$ python -q
>>> import numpy as np
>>> from numpy import linalg as LA
>>> np.set_printoptions(precision=1, suppress=True, linewidth=120, sign=" ")
>>> rnd = lambda a: np.round(a, 1) + 0
>>> mat = np.loadtxt("test3.csv", delimiter=",")
>>> mat
array([[ 2., -2.,  0., -1.,  1., -1.,  2.,  2., -1.,  1., -2.,  0.,  1.],
       [ 1.,  1.,  2., -1., -1.,  0., -1.,  1.,  0., -2., -2., -3.,  1.],
       [-1.,  1.,  2., -2.,  2.,  0., -2.,  2., -2.,  2.,  1.,  3., -1.],
       [-2.,  1.,  2.,  2.,  0.,  0.,  1.,  0.,  1., -2.,  0.,  0.,  1.],
       [ 2.,  1., -2.,  1.,  0.,  0.,  0.,  0.,  0.,  0.,  2., -1.,  2.],
       [-1.,  1., -1.,  1., -2.,  1.,  1., -2., -2.,  0., -2.,  2., -2.],
       [-1.,  0., -1.,  0.,  1., -1.,  0.,  0., -1., -1., -2.,  0., -3.],
       [ 1., -1.,  0.,  2.,  0., -2.,  2.,  0., -2.,  1.,  1.,  2., -3.],
       [ 1., -2., -1., -1.,  1., -1., -1.,  2., -1., -2.,  1.,  3.,  3.],
       [-1., -2.,  2.,  1.,  0.,  0.,  2.,  0., -1.,  2.,  2., -2., -1.],
       [-1.,  0.,  2.,  2.,  0., -2., -1.,  2.,  0., -1.,  0., -2., -2.],
       [ 0.,  0.,  0.,  0.,  0.,  0.,  0.,  0.,  0.,  0.,  0.,  4., -8.],
       [ 0.,  0.,  0.,  0.,  0.,  0.,  0.,  0.,  0.,  0.,  0.,  3., -7.]])
>>> def softmax(z):
...     e = np.exp(z - z.max(axis=-1, keepdims=True))
...     return e / e.sum(axis=-1, keepdims=True)
... 
>>> rnd(softmax(mat[6]))
array([ 0. ,  0.1,  0. ,  0.1,  0.3,  0. ,  0.1,  0.1,  0. ,  0. ,  0. ,  0.1,  0. ])
>>> rnd(softmax(10 * mat[6]))
array([ 0.,  0.,  0.,  0.,  1.,  0.,  0.,  0.,  0.,  0.,  0.,  0.,  0.])
>>> S = mat @ mat.T / np.sqrt(13)
>>> softmax(S).round(6).argmax(axis=1)
array([  0,   1,   2,   3,   4,   5,  11,   7,   8,   9,  10,  11,  11])
>>> rng = np.random.default_rng(91)
>>> ang = np.sort(rng.uniform(-2, 2, 26))
>>> K = np.c_[ang, ang ** 2, ang ** 3] @ np.array([[0, -1, 2, 2, 0, -2, 3, -3, 2, 0, 0, -2],
...     [-3, -3, 2, 2, -2, 0, 1, 3, 1, 2, -3, -1],
...     [3, -1, -2, -3, -2, 0, -1, 0, -1, 0, -1, 3]])
>>> rnd(K)
array([[-24.6,  -2.1,  12.9,  18.1,   4.4,   3.5,   3. ,  14.2,   4.7,   6. ,  -3.8, -15.1],
       [-10.2,  -1.5,   4.3,   6.2,   0.7,   2.5,  -0.3,   8.3,   0.9,   3. ,  -2.7,  -4.7],
       [ -8.8,  -1.3,   3.5,   5.1,   0.4,   2.3,  -0.6,   7.6,   0.6,   2.7,  -2.5,  -3.8],
       [ -5.1,  -0.9,   1.5,   2.3,  -0.1,   1.9,  -1.1,   5.4,  -0.2,   1.7,  -1.8,  -1.4],
       [ -4.2,  -0.7,   1.1,   1.7,  -0.2,   1.7,  -1.2,   4.9,  -0.3,   1.5,  -1.6,  -1. ],
       [ -4.2,  -0.7,   1. ,   1.7,  -0.2,   1.7,  -1.2,   4.8,  -0.3,   1.5,  -1.6,  -0.9],
       [ -3.8,  -0.7,   0.9,   1.4,  -0.2,   1.7,  -1.2,   4.6,  -0.4,   1.4,  -1.5,  -0.7],
       [ -3.3,  -0.6,   0.6,   1.1,  -0.3,   1.6,  -1.3,   4.2,  -0.5,   1.2,  -1.4,  -0.5],
       [ -1.1,  -0.1,  -0.3,  -0.1,  -0.2,   1. ,  -1.1,   2.2,  -0.6,   0.5,  -0.6,   0.4],
       [ -0.9,  -0.1,  -0.3,  -0.2,  -0.2,   0.9,  -1.1,   2. ,  -0.6,   0.4,  -0.5,   0.4],
       [ -0.7,   0. ,  -0.3,  -0.3,  -0.2,   0.8,  -1. ,   1.7,  -0.6,   0.3,  -0.4,   0.4],
       [ -0.4,   0. ,  -0.4,  -0.3,  -0.1,   0.6,  -0.8,   1.3,  -0.5,   0.2,  -0.3,   0.4],
       [  0. ,   0.1,  -0.2,  -0.2,   0. ,   0.2,  -0.3,   0.3,  -0.2,   0. ,   0. ,   0.2],
       [ -0.1,  -0.3,   0.4,   0.4,  -0.1,  -0.4,   0.6,  -0.5,   0.4,   0.1,  -0.1,  -0.4],
       [ -0.1,  -0.3,   0.5,   0.4,  -0.1,  -0.4,   0.6,  -0.5,   0.4,   0.1,  -0.1,  -0.4],
       [ -0.2,  -0.6,   0.7,   0.7,  -0.2,  -0.6,   0.9,  -0.6,   0.7,   0.2,  -0.3,  -0.6],
       [  0.8,  -7.1,   1.9,   0.2,  -6.1,  -2.4,   3.3,   0.7,   2.1,   2.8,  -5.9,   1.2],
       [  1.4,  -8.3,   1.6,  -0.4,  -7.4,  -2.6,   3.4,   1.1,   2.1,   3.3,  -7. ,   2.1],
       [  1.8,  -9.1,   1.5,  -0.9,  -8.4,  -2.7,   3.4,   1.4,   2.1,   3.6,  -7.8,   2.7],
       [  1.9,  -9.2,   1.4,  -1. ,  -8.5,  -2.7,   3.4,   1.4,   2.1,   3.6,  -7.9,   2.8],
       [  3.9, -12.3,   0.5,  -3.1, -12.1,  -3.1,   3.3,   2.5,   1.8,   4.7, -10.8,   5.5],
       [  4.2, -12.9,   0.3,  -3.6, -12.7,  -3.1,   3.3,   2.7,   1.7,   4.9, -11.3,   6. ],
       [  4.9, -13.7,   0. ,  -4.2, -13.7,  -3.2,   3.2,   3. ,   1.6,   5.2, -12.1,   6.9],
       [  5.2, -14.1,  -0.2,  -4.6, -14.2,  -3.3,   3.2,   3.2,   1.6,   5.4, -12.5,   7.3],
       [  6.5, -15.8,  -0.9,  -6. , -16.3,  -3.5,   3. ,   3.8,   1.3,   6. , -14.1,   9. ],
       [ 10.7, -20.7,  -3.3, -10.6, -22.3,  -3.9,   2.3,   5.5,   0.3,   7.6, -18.7,  14.4]])
>>> u, r1 = K[7], K[16]
>>> rnd(u @ u)
np.float64(38.5)
>>> rnd(u @ r1)
np.float64(9.3)
>>> p = (u @ r1) / (u @ u) * u
>>> LA.matrix_rank(np.outer(u, r1))
np.int64(1)
>>> rnd(LA.norm(u + r1) ** 2 + LA.norm(u - r1) ** 2)
np.float64(390.1)
>>> r = LA.matrix_rank(K)
>>> r
np.int64(3)
>>> ns = LA.svd(K)[2][r:].T
>>> LA.matrix_rank(K.T @ K), LA.matrix_rank(K @ K.T)
(np.int64(3), np.int64(3))
>>> rnd(ns @ ns.T)
array([[ 0.6,  0. ,  0.2,  0.2,  0.1,  0.1,  0. ,  0.3,  0. ,  0.1,  0. , -0.2],
       [ 0. ,  0.7,  0.1,  0. , -0.3, -0.1,  0.1,  0.1,  0.1,  0.1, -0.3,  0.1],
       [ 0.2,  0.1,  0.8, -0.2,  0. ,  0.1, -0.1,  0. , -0.1,  0. ,  0. ,  0.2],
       [ 0.2,  0. , -0.2,  0.7, -0.1,  0. , -0.1,  0. , -0.1,  0. ,  0. ,  0.2],
       [ 0.1, -0.3,  0. , -0.1,  0.7, -0.1,  0.1,  0.1,  0. ,  0.1, -0.2,  0.1],
       [ 0.1, -0.1,  0.1,  0. , -0.1,  0.9,  0.2, -0.2,  0.1,  0. ,  0. ,  0. ],
       [ 0. ,  0.1, -0.1, -0.1,  0.1,  0.2,  0.8,  0.2, -0.2,  0. ,  0.1,  0.1],
       [ 0.3,  0.1,  0. ,  0. ,  0.1, -0.2,  0.2,  0.5,  0.1, -0.1,  0.2, -0.1],
       [ 0. ,  0.1, -0.1, -0.1,  0. ,  0.1, -0.2,  0.1,  0.9,  0. ,  0. ,  0.1],
       [ 0.1,  0.1,  0. ,  0. ,  0.1,  0. ,  0. , -0.1,  0. ,  0.9,  0.1,  0. ],
       [ 0. , -0.3,  0. ,  0. , -0.2,  0. ,  0.1,  0.2,  0. ,  0.1,  0.7,  0.1],
       [-0.2,  0.1,  0.2,  0.2,  0.1,  0. ,  0.1, -0.1,  0.1,  0. ,  0.1,  0.8]])
>>> [int(LA.matrix_rank(np.delete(K, i, axis=0))) for i in range(26)]
[3, 3, 3, 3, 3, 3, 3, 3, 3, 3, 3, 3, 3, 3, 3, 3, 3, 3, 3, 3, 3, 3, 3, 3, 3, 3]
>>> Xs = K - K.mean(axis=0)
>>> vecs = LA.svd(Xs)[2][:3]
>>> other = Xs - Xs @ vecs.T @ vecs
>>> rnd(other.std(axis=0))
array([ 0.,  0.,  0.,  0.,  0.,  0.,  0.,  0.,  0.,  0.,  0.,  0.])
>>> rnd((Xs @ vecs.T).std(axis=0))
array([ 13.7,   6.7,   2.5])
>>> LA.norm(other, axis=1).round(6).argmax()
np.int64(0)
